$ ipython --no-banner

In [1]: import numpy as np

In [2]: from numpy import linalg as LA

In [3]: np.set_printoptions(precision=1, suppress=True, linewidth=140, legacy="1.25")

In [4]: def rnd(a):
   ...:     return np.round(a, 1) + 0
   ...: 

In [5]: arr = np.loadtxt("x.csv", delimiter=",")

In [6]: rnd(arr)
Out[6]: 
array([[ 0.2,  0.4,  0. ,  0. , -0.1,  0.2],
       [ 0.4,  0.6,  0. ,  0. , -0.2,  0.3],
       [ 0. ,  0. ,  0. ,  0. ,  0. ,  0. ],
       [ 0. ,  0. ,  0. ,  0. ,  0. ,  0. ],
       [-0.1, -0.2,  0. ,  0. ,  0. , -0.1],
       [ 0.2,  0.3,  0. ,  0. , -0.1,  0.2]])

In [7]: x0 = np.array([1, 5, -5, 0, 2, 3])

In [8]: rnd(np.eye(6) - arr)
Out[8]: 
array([[ 0.8, -0.4,  0. ,  0. ,  0.1, -0.2],
       [-0.4,  0.4,  0. ,  0. ,  0.2, -0.3],
       [ 0. ,  0. ,  1. ,  0. ,  0. ,  0. ],
       [ 0. ,  0. ,  0. ,  1. ,  0. ,  0. ],
       [ 0.1,  0.2,  0. ,  0. ,  1. ,  0.1],
       [-0.2, -0.3,  0. ,  0. ,  0.1,  0.8]])

In [9]: rnd(LA.eigvalsh(2 * arr - np.eye(6)))
Out[9]: array([-1., -1., -1., -1., -1.,  1.])

In [10]: rnd(arr @ arr @ x0)
Out[10]: array([ 2.5,  3.9, -0.2, -0.2, -1.1,  2.1])

In [11]: rnd(arr @ x0)
Out[11]: array([ 2.5,  3.9, -0.2, -0.2, -1.1,  2.1])

In [12]: F = np.loadtxt("layer18.csv", delimiter=",")

In [13]: rnd(F)
Out[13]: 
array([[-0.4,  0.5, -0.5,  0.1, -0.2, -0.6,  0. ],
       [-0.2,  0. ,  0.1,  0.4, -0.6,  0.4, -0.5],
       [ 0.4,  0. , -0.6, -0.4,  0.1,  0.2, -0.5],
       [-0.2, -0.7, -0.1, -0.3, -0.4, -0.3,  0. ],
       [ 0.4,  0.3,  0.5, -0.2, -0.3, -0.5, -0.3],
       [ 0.7, -0.1, -0.3,  0.5, -0.4, -0.1,  0.4],
       [ 0. ,  0.4,  0. , -0.6, -0.5,  0.4,  0.4]])

In [14]: rnd((F - F.T) / 2)
Out[14]: 
array([[ 0. ,  0.4, -0.4,  0.1, -0.3, -0.6,  0. ],
       [-0.4,  0. ,  0. ,  0.6, -0.5,  0.2, -0.4],
       [ 0.4,  0. ,  0. , -0.1, -0.2,  0.2, -0.2],
       [-0.1, -0.6,  0.1,  0. , -0.1, -0.4,  0.3],
       [ 0.3,  0.5,  0.2,  0.1,  0. , -0.1,  0.1],
       [ 0.6, -0.2, -0.2,  0.4,  0.1,  0. ,  0. ],
       [ 0. ,  0.4,  0.2, -0.3, -0.1,  0. ,  0. ]])

In [15]: rnd(np.sort(np.abs(LA.eigvals(F))))
Out[15]: array([1., 1., 1., 1., 1., 1., 1.])

In [16]: np.allclose(F, F.T)
Out[16]: False

In [17]: rnd(LA.det(F))
Out[17]: 1.0

In [18]: rnd(F @ F)
Out[18]: 
array([[-0.6, -0.3,  0.6,  0. , -0.1,  0.4, -0.1],
       [ 0.1, -0.8, -0.3,  0.4,  0.1,  0. ,  0.1],
       [-0.2,  0.3,  0.3,  0.7,  0.2, -0.5,  0.1],
       [-0.1,  0. ,  0. , -0.2,  0.8,  0.1,  0.4],
       [-0.4,  0.2, -0.5,  0.1,  0.3,  0.1, -0.7],
       [-0.6,  0. , -0.4, -0.2, -0.4, -0.3,  0.4],
       [ 0.1,  0.4, -0.3,  0.4, -0.2,  0.7,  0.3]])

In [19]: assert F == F.T
ValueError: The truth value of an array with more than one element is ambiguous. Use a.any() or a.all()


In [20]: LA.determinant(F)
AttributeError: module 'numpy.linalg' has no attribute 'determinant'


In [21]: rnd((F + F.T) / 2)
Out[21]: 
array([[-0.4,  0.1,  0. ,  0. ,  0.1,  0. ,  0. ],
       [ 0.1,  0. ,  0. , -0.2, -0.1,  0.2, -0.1],
       [ 0. ,  0. , -0.6, -0.2,  0.3,  0. , -0.3],
       [ 0. , -0.2, -0.2, -0.3, -0.3,  0.1, -0.3],
       [ 0.1, -0.1,  0.3, -0.3, -0.3, -0.4, -0.4],
       [ 0. ,  0.2,  0. ,  0.1, -0.4, -0.1,  0.4],
       [ 0. , -0.1, -0.3, -0.3, -0.4,  0.4,  0.4]])

In [22]: q, V = LA.qr(F[:, :4])[0], LA.qr(F[:, 4:])[0]

In [23]: sv = LA.svd(q.T @ V, compute_uv=False)

In [24]: rnd(LA.norm(q @ q.T - V @ V.T, 2))
Out[24]: 1.0

In [25]: rnd(np.degrees(np.arccos(sv.clip(0, 1))))
Out[25]: array([90., 90., 90.])

In [26]: rnd(sv)
Out[26]: array([0., 0., 0.])

In [27]: x0 = np.array([1, -3, -3, 3, 3, -2, -2])

In [28]: rnd(LA.det(F))
Out[28]: 1.0

In [29]: rnd(np.sort(np.abs(np.degrees(np.angle(LA.eigvals(F))))))
Out[29]: array([  0. ,  81. ,  81. , 113.1, 113.1, 154.2, 154.2])

In [30]: rnd(F.T @ (F @ x0))
Out[30]: array([ 1., -3., -3.,  3.,  3., -2., -2.])

In [31]: q, _ = LA.qr(np.array([[-1.0], [-0.2]]))

In [32]: K = q @ q.T

In [33]: rnd(K)
Out[33]: 
array([[1. , 0.2],
       [0.2, 0. ]])

In [34]: r = LA.matrix_rank(K)

In [35]: r
Out[35]: 1

In [36]: null = LA.svd(K)[2][r:].T

In [37]: LA.matrix_rank(K.T @ K), LA.matrix_rank(K @ K.T)
Out[37]: (1, 1)

In [38]: [int(LA.matrix_rank(K[:, :j + 1])) for j in range(2)]
Out[38]: [1, 1]

In [39]: [int(LA.matrix_rank(np.delete(K, i, axis=0))) for i in range(2)]
Out[39]: [1, 1]

In [40]: rnd(K @ LA.pinv(K) @ K)
Out[40]: 
array([[1. , 0.2],
       [0.2, 0. ]])

In [41]: rnd(np.trace(LA.pinv(K) @ K))
Out[41]: 1.0

In [42]: np.unique(K.round(6), axis=0).shape
Out[42]: (2, 2)

In [43]: np.abs(np.diag(LA.qr(K)[1])) > 1e-9
Out[43]: array([ True, False])

In [44]: mat = np.load("dump.npy")

In [45]: mat
Out[45]: 
array([[0, 0, 0, 0, 1, 0, 0, 0],
       [0, 0, 0, 0, 0, 0, 0, 2],
       [0, 0, 0, 2, 0, 0, 0, 0],
       [0, 0, 2, 0, 2, 0, 2, 1],
       [1, 0, 2, 0, 0, 0, 0, 0],
       [0, 0, 0, 0, 0, 0, 0, 0],
       [1, 0, 0, 0, 0, 0, 0, 0]])

In [46]: LA.lstsq(mat[:-1].T, mat[-1])[2]
Out[46]: 5

In [47]: np.unique(mat.round(6), axis=0).shape
Out[47]: (7, 8)

In [48]: E = np.load("mat.npy")

In [49]: E
Out[49]: 
array([[ 0,  0,  0],
       [ 0, -3,  0],
       [ 0,  0, -1]])

In [50]: E @ E
Out[50]: 
array([[0, 0, 0],
       [0, 9, 0],
       [0, 0, 1]])

In [51]: rnd(np.sort(LA.eigvals(E).real))
Out[51]: array([-3., -1.,  0.])

In [52]: A = np.array([[0, -3], [0, 0]])

In [53]: rng = np.random.default_rng(90381)

In [54]: M2 = A + rng.integers(-2, 3, (2, 1)) @ rng.integers(-2, 3, (1, 2))

In [55]: M2
Out[55]: 
array([[-1, -3],
       [ 1,  0]])

In [56]: rnd(LA.svd(M2 - A, compute_uv=False))
Out[56]: array([1.4, 0. ])

In [57]: np.abs(M2 - A).sum(axis=1)
Out[57]: array([1, 1])
